$ python -q
>>> import numpy as np
>>> import numpy.linalg as la
>>> np.set_printoptions(precision=2, suppress=True, linewidth=200, floatmode="fixed")
>>> def rd(a):
...     return np.round(a, 2) + 0
... 
>>> X = np.load("x.npy")
>>> print(X)
[[-2 -2  4]
 [-2 -2  4]
 [ 0  0  6]]
>>> left, sigma, VT = la.svd(X)
>>> V = VT[:(sigma > 1e-8).sum()]
>>> rng = np.random.default_rng(5290)
>>> x0 = X[1] + -1 * X[2] + rng.integers(2) * np.eye(3)[1]
>>> x0
array([-2.00, -1.00, -2.00])
>>> la.matrix_rank(np.vstack([X, x0]))
np.int64(3)
>>> arr = np.load("dump.npy")
>>> arr
array([[-1,  3, -1],
       [-2,  1,  3],
       [ 2,  1,  3],
       [ 3, -1, -2],
       [-3,  3,  0]])
>>> u = np.array([1, -2])
>>> np.convolve(arr[3], u)
array([ 3, -7,  0,  4])
>>> np.correlate(arr[3], arr[0], "full")
array([-3, 10, -4, -5,  2])
>>> np.array([np.convolve(row, u, "same") for row in arr])
array([[-1,  5, -7],
       [-2,  5,  1],
       [ 2, -3,  1],
       [ 3, -7,  0],
       [-3,  9, -6]])
>>> np.cross(arr[3, :3], arr[0, :3])
array([7, 5, 8])
>>> np.kron(np.eye(2, dtype=int), X)
array([[-2, -2,  4,  0,  0,  0],
       [-2, -2,  4,  0,  0,  0],
       [ 0,  0,  6,  0,  0,  0],
       [ 0,  0,  0, -2, -2,  4],
       [ 0,  0,  0, -2, -2,  4],
       [ 0,  0,  0,  0,  0,  6]])
>>> rd(np.poly(X))
array([  1.00,  -2.00, -24.00,   0.00])
>>> rd(la.eigvals(X))
array([ 0.00, -4.00,  6.00])
>>> rd(la.det(X[::-1]))
np.float64(0.0)
>>> z = rng.permutation(3)
>>> A2 = arr[:, z] * rng.choice([-1, 1], 3)
>>> A2
array([[-3, -1,  1],
       [-1, -2, -3],
       [-1,  2, -3],
       [ 1,  3,  2],
       [-3, -3,  0]])
>>> left, _, VT = la.svd(arr.T @ A2)
>>> rd(la.lstsq(arr, A2)[0])
array([[ 0.00,  1.00,  0.00],
       [-1.00,  0.00,  0.00],
       [ 0.00,  0.00, -1.00]])
>>> z
array([1, 0, 2])
>>> blk = np.stack([arr, -3 * arr, arr[::-1]])
>>> la.matrix_rank(blk.reshape(3, -1))
np.int64(2)
>>> A2 = arr + rng.integers(-2, 3, (5, 2)) @ rng.integers(-2, 3, (2, 3))
>>> print(A2)
[[-1  5 -5]
 [-6  3 -1]
 [ 0  3 -1]
 [ 7 -1 -2]
 [-7  1  4]]
>>> np.abs(A2 - arr).sum(axis=1)
array([ 6, 10,  8,  4, 10])
>>> print(la.matrix_rank(A2 - arr, tol=1e-8))
2
>>> rd(la.svd(A2 - arr, compute_uv=False))
array([9.09, 7.03, 0.00])
>>> A = np.eye(5, dtype=int)[rng.permutation(5)]
>>> A
array([[0, 1, 0, 0, 0],
       [0, 0, 1, 0, 0],
       [1, 0, 0, 0, 0],
       [0, 0, 0, 1, 0],
       [0, 0, 0, 0, 1]])
>>> left, sigma, VT = la.svd(A, full_matrices=False)
>>> left.T @ A @ VT.T
array([[1.00, 0.00, 0.00, 0.00, 0.00],
       [0.00, 1.00, 0.00, 0.00, 0.00],
       [0.00, 0.00, 1.00, 0.00, 0.00],
       [0.00, 0.00, 0.00, 1.00, 0.00],
       [0.00, 0.00, 0.00, 0.00, 1.00]])
>>> sigma
array([1.00, 1.00, 1.00, 1.00, 1.00])
>>> (sigma > 1e-8).sum()
np.int64(5)
>>> np.allclose(left * sigma @ VT, A)
True
>>> rd(np.sqrt((sigma ** 2).sum())), rd(la.norm(A))
(np.float64(2.24), np.float64(2.24))
>>> left.shape, sigma.shape, VT.shape
((5, 5), (5,), (5, 5))
>>> print(sigma / sigma[0])
[1.00 1.00 1.00 1.00 1.00]
>>> np.cumsum(sigma ** 2) / np.sum(sigma ** 2)
array([0.20, 0.40, 0.60, 0.80, 1.00])
